$ python -q
>>> import numpy as np
>>> np.set_printoptions(precision=2, suppress=True, linewidth=140, legacy="1.25")
>>> arr = np.load("out11.npy")
>>> arr
array([[3, 2, 3, 0],
       [2, 3, 2, 3],
       [3, 2, 3, 2],
       [0, 3, 2, 3]])
>>> # equal to its transpose
>>> rng = np.random.default_rng(80688)
>>> labels = rng.permutation(4)
>>> labels
array([0, 1, 3, 2])
>>> M2 = arr[labels][:, labels]
>>> np.allclose(M2, arr)
False
>>> M2
array([[3, 2, 0, 3],
       [2, 3, 3, 2],
       [0, 3, 3, 2],
       [3, 2, 2, 3]])
>>> np.sort(np.abs(np.linalg.eigvals(M2)))
array([0.59, 1.1 , 3.41, 9.1 ])
>>> round(np.linalg.det(M2), 2), np.round(np.linalg.det(arr[labels]), 2)
(-20.0, 20.0)
>>> np.trace(M2)
12
>>> w, evecs = np.linalg.eig(arr)
>>> np.sort(np.linalg.eigvals(arr @ arr))
array([ 0.34,  1.21, 11.66, 82.79])
>>> np.round(arr @ evecs[:, 0] - w[0] * evecs[:, 0], 2) + 0
array([0., 0., 0., 0.])
>>> w
array([ 9.1 ,  3.41, -1.1 ,  0.59])
>>> M = np.load("x.npy")
>>> M
array([[-2.83,  0.57,  0.12, -0.63],
       [ 0.57, -0.75, -0.18, -1.6 ],
       [ 0.12, -0.18, -1.74, -1.52],
       [-0.63, -1.6 , -1.52,  0.32]])
>>> # equal to its transpose
>>> Q, evecs = np.linalg.qr(M[:, :1])[0], np.linalg.qr(M[:, 1:])[0]
>>> sig = np.linalg.svd(Q.T @ evecs, compute_uv=False)
>>> (sig > 0.9).sum()
0
>>> sig
array([0.31])
>>> T = np.stack([M, -1 * M, M[::-1]])
>>> np.einsum("bij,cij->bc", T, T)
array([[ 22.98, -22.98,   6.87],
       [-22.98,  22.98,  -6.87],
       [  6.87,  -6.87,  22.98]])
>>> np.linalg.det(T)
array([-17.99, -17.99, -17.99])
>>> np.all(np.linalg.eigvalsh(M) > 0)
False
>>> W0 = np.load("mat.npy")
>>> W0
array([[ 0.3,  1.3,  1.2,  0.5, -0.6,  1.4,  0.8, -1.8, -1.2,  0.4],
       [ 1.4, -0.5, -1.9,  1. ,  0. , -0.3, -1.9, -1.1, -0.6,  1.2],
       [ 0.4,  0.1,  0.7, -1.3, -0.6, -1.7,  0.3,  0.7,  1.5,  0.3],
       [-0.6, -0.8, -0.6, -0.7, -0.9, -0.3, -1.4, -0.1, -0.5,  0.7]])
>>> M2 = np.array([[5, 4, 3],
...     [1, 5, 0],
...     [2, 1, 0],
...     [1, 4, 1],
...     [2, 4, 2],
...     [1, 0, 3],
...     [5, 1, 0],
...     [3, 0, 4],
...     [1, 0, 3],
...     [0, 3, 0]])
>>> W0 @ M2
array([[  3.3,  10.5,  -6.4],
       [-10. ,   6.9,  -1.9],
       [  4.4,  -3.6,   0.9],
       [-15.6, -12.7,  -7.1]])
>>> np.linalg.matrix_rank(np.vstack([W0, M2.T]))
7
>>> M2.T @ W0.T
array([[  3.3, -10. ,   4.4, -15.6],
       [ 10.5,   6.9,  -3.6, -12.7],
       [ -6.4,  -1.9,   0.9,  -7.1]])
>>> np.einsum("ij,ij->i", W0, W0)
array([11.27, 13.53,  8.52,  5.46])
>>> np.vstack([W0, M2.T]).shape
(7, 10)
>>> np.einsum("ik,kj->ji", W0, M2)
array([[  3.3, -10. ,   4.4, -15.6],
       [ 10.5,   6.9,  -3.6, -12.7],
       [ -6.4,  -1.9,   0.9,  -7.1]])
>>> np.linalg.matrix_rank(W0 @ M2)
3
>>> def softmax(z):
...     e = np.exp(z - z.max(axis=-1, keepdims=True))
...     return e / e.sum(axis=-1, keepdims=True)
... 
>>> softmax(W0).sum(axis=1)
array([1., 1., 1., 1.])
>>> softmax(W0[0])
array([0.07, 0.2 , 0.18, 0.09, 0.03, 0.22, 0.12, 0.01, 0.02, 0.08])
>>> scores = W0 @ W0.T / np.sqrt(10)
>>> softmax(scores).round(6).argmax(axis=1)
array([0, 1, 2, 3])
>>> softmax(scores + np.triu(np.full(scores.shape, -np.inf), 1))
array([[1.  , 0.  , 0.  , 0.  ],
       [0.01, 0.99, 0.  , 0.  ],
       [0.02, 0.02, 0.96, 0.  ],
       [0.05, 0.33, 0.1 , 0.52]])
>>> np.round(softmax(scores), 2) + 0
array([[0.96, 0.02, 0.01, 0.01],
       [0.01, 0.94, 0.  , 0.05],
       [0.02, 0.02, 0.9 , 0.06],
       [0.05, 0.33, 0.1 , 0.52]])
>>> J = rng.normal(size=(36, 5))
>>> J = 10 * J / np.linalg.norm(J, axis=1, keepdims=True)
>>> J
array([[-6.72, -7.01, -1.36,  1.85, -0.68],
       [ 2.96,  4.51, -2.7 ,  7.75, -1.9 ],
       [-8.14, -0.71,  3.67,  4.1 ,  1.71],
       [ 0.49, -1.08,  1.27,  9.46, -2.75],
       [-7.28, -3.31, -0.58, -5.53, -2.26],
       [ 1.07,  1.92,  9.4 ,  0.62,  2.53],
       [-2.58,  1.64, -7.12,  4.63, -4.31],
       [ 5.11, -5.68,  5.1 , -3.85,  0.91],
       [ 2.3 ,  2.24,  1.  , -1.57,  9.28],
       [ 1.61, -3.7 , -1.  ,  1.56, -8.96],
       [-8.06, -2.55,  0.59, -4.01, -3.48],
       [ 6.13, -2.52, -5.05, -4.94,  2.46],
       [ 0.64, -8.11,  1.99, -1.58,  5.22],
       [-2.44, -0.41, -8.31, -1.8 , -4.65],
       [-2.87, -0.93, -7.6 , -2.72,  5.08],
       [-8.78,  2.56, -1.68, -3.41, -1.34],
       [-4.29,  1.7 , -1.62,  8.6 ,  1.48],
       [-0.76, -4.37,  8.37, -2.81,  1.49],
       [ 1.13,  8.47, -0.59,  4.38, -2.73],
       [-7.93, -1.6 ,  1.1 ,  5.78,  0.05],
       [ 7.43, -0.92,  3.91, -4.35,  3.12],
       [ 4.01,  5.72,  1.61,  6.13,  3.31],
       [ 5.17, -3.91, -7.57, -0.73,  0.41],
       [-4.45, -8.67,  1.73, -1.09,  0.94],
       [ 5.31,  0.64, -8.16,  1.99,  0.9 ],
       [ 4.54, -4.22,  1.77, -6.63, -3.81],
       [-3.51,  7.7 ,  1.95, -4.91, -0.68],
       [-0.46,  8.71,  0.01, -0.6 , -4.85],
       [ 3.09, -5.53, -7.03,  1.17, -3.02],
       [-1.35,  7.44, -4.08, -4.86, -1.59],
       [-5.78,  7.83, -0.33,  1.18, -1.92],
       [-6.84,  7.1 , -0.12,  1.66,  0.41],
       [ 3.3 , -5.39,  4.54,  2.27, -5.85],
       [-1.82, -9.53, -1.36,  0.51, -1.92],
       [-4.95,  0.07, -7.34, -1.22,  4.48],
       [ 6.  ,  5.85,  5.27, -0.39,  1.37]])
>>> M2 = np.c_[J[:, :1] @ np.array([[-9]]), np.array([-2, 5, 1, -2, -2, -2, -4, -2, 2, 2, 3, -1, -3, 0, 0, -4, -4, 3, 4, -5, 3, 0, 5, -1, 4, 0, -2, -4, -4, -1, -2, -5, 4, 2, 4, 3])]
>>> M2
array([[ 60.47,  -2.  ],
       [-26.64,   5.  ],
       [ 73.27,   1.  ],
       [ -4.37,  -2.  ],
       [ 65.52,  -2.  ],
       [ -9.62,  -2.  ],
       [ 23.2 ,  -4.  ],
       [-45.98,  -2.  ],
       [-20.74,   2.  ],
       [-14.46,   2.  ],
       [ 72.58,   3.  ],
       [-55.2 ,  -1.  ],
       [ -5.79,  -3.  ],
       [ 21.93,   0.  ],
       [ 25.85,   0.  ],
       [ 79.06,  -4.  ],
       [ 38.6 ,  -4.  ],
       [  6.88,   3.  ],
       [-10.17,   4.  ],
       [ 71.37,  -5.  ],
       [-66.88,   3.  ],
       [-36.09,   0.  ],
       [-46.57,   5.  ],
       [ 40.08,  -1.  ],
       [-47.79,   4.  ],
       [-40.86,   0.  ],
       [ 31.6 ,  -2.  ],
       [  4.16,  -4.  ],
       [-27.85,  -4.  ],
       [ 12.14,  -1.  ],
       [ 52.06,  -2.  ],
       [ 61.52,  -5.  ],
       [-29.73,   4.  ],
       [ 16.41,   2.  ],
       [ 44.53,   4.  ],
       [-53.98,   3.  ]])
>>> np.linalg.norm(np.linalg.qr(J)[0].T @ M2, axis=0) ** 2 / ((M2 ** 2).sum(axis=0) + 1e-12)
array([1.  , 0.19])
>>> np.round(np.linalg.norm(M2 - J @ np.linalg.lstsq(J, M2)[0], axis=0), 2) + 0
array([ 0.  , 16.41])
>>> np.linalg.matrix_rank(np.c_[J, M2])
6
>>> np.round(np.linalg.lstsq(J, M2[:, 0])[0], 2) + 0
array([-9.,  0.,  0.,  0.,  0.])
>>> M2 = np.array([[0, 3], [1, 3], [1, 3], [3, 2], [2, 1]])
>>> np.vstack([J, M2.T]).shape
(38, 5)
>>> np.linalg.matrix_rank(J @ M2)
2
>>> np.einsum("ij->j", J)
array([-28.72,  -6.02, -20.33,   6.63, -11.55])
>>> np.linalg.matrix_rank(np.vstack([J, M2.T]))
5
